>>> import numpy as np
>>> np.set_printoptions(precision=1, suppress=True, linewidth=140)
>>> arr = np.load("arr.npy")
>>> print(arr)
[[-0.6  0.9 -0.7  0.7  0.3  0.4  0.9  0.7]
 [-1.   1.  -0.7  0.9 -0.3  1.   1.   1. ]
 [-0.3 -0.8  0.9 -0.5 -0.3 -0.2 -0.5 -0.2]
 [-1.   1.   0.9  1.   0.7  0.9  1.   1. ]
 [-0.7 -0.2  0.6 -0.6 -0.7  0.4  0.3  0.1]
 [ 0.2  0.3 -0.8  0.5  0.3 -0.3  0.5 -0.1]
 [-0.8  0.8  0.2 -0.2 -0.5  0.8  0.7  0.7]
 [ 0.9 -0.5 -0.9  0.6  0.7 -0.8 -0.7 -0.8]
 [-0.4 -1.   1.  -0.5  0.6 -0.6 -1.   0.2]
 [-0.2  0.8  0.1 -0.1 -0.1  0.7  0.   0.6]
 [ 0.9  1.  -1.  -0.5 -0.9  0.7  0.9 -0.9]
 [ 0.9 -0.7 -0.4 -0.6 -0.1 -0.4 -0.9 -0.8]
 [ 0.4  1.  -1.   0.6 -0.4  0.7  1.   0.1]
 [-1.   1.   1.   0.9  0.8  0.9  1.   1. ]
 [-1.   1.   0.4  1.   0.9  0.9  1.   1. ]]
>>> P = arr @ np.linalg.solve(arr.T @ arr, arr.T)
>>> print(np.allclose(P @ P, P))
True
>>> print(P @ arr[:, 3])
[ 0.7  0.9 -0.5  1.  -0.6  0.5 -0.2  0.6 -0.5 -0.1 -0.5 -0.6  0.6  0.9  1. ]
>>> out = np.c_[arr[:, :3] @ np.array([[-2, -1, 1], [0, 2, -1], [2, 1, 1]]), np.array([9, 9, 3, 0, 0, 8, 1, 6, 2, 4, 8, 5, 1, 0, 9])]
>>> print(out)
[[-0.2  1.7 -2.2  9. ]
 [ 0.6  2.3 -2.7  9. ]
 [ 2.4 -0.4  1.4  3. ]
 [ 3.8  3.9 -1.1  0. ]
 [ 2.6  0.9  0.1  0. ]
 [-2.  -0.4 -0.9  8. ]
 [ 2.   2.6 -1.4  1. ]
 [-3.6 -2.8  0.5  6. ]
 [ 2.8 -0.6  1.6  2. ]
 [ 0.6  1.9 -0.9  4. ]
 [-3.8  0.1 -1.1  8. ]
 [-2.6 -2.7  1.2  5. ]
 [-2.8  0.6 -1.6  1. ]
 [ 4.   4.  -1.   0. ]
 [ 2.8  3.4 -1.6  9. ]]
>>> print(np.linalg.norm(np.linalg.qr(arr)[0].T @ out, axis=0) ** 2 / ((out ** 2).sum(axis=0) + 1e-12))
[1.  1.  1.  0.8]
>>> print(np.linalg.matrix_rank(np.c_[arr, out]))
9
>>> print(np.round(np.linalg.lstsq(arr, out[:, 0])[0], 1) + 0)
[-2.  0.  2.  0.  0.  0.  0.  0.]
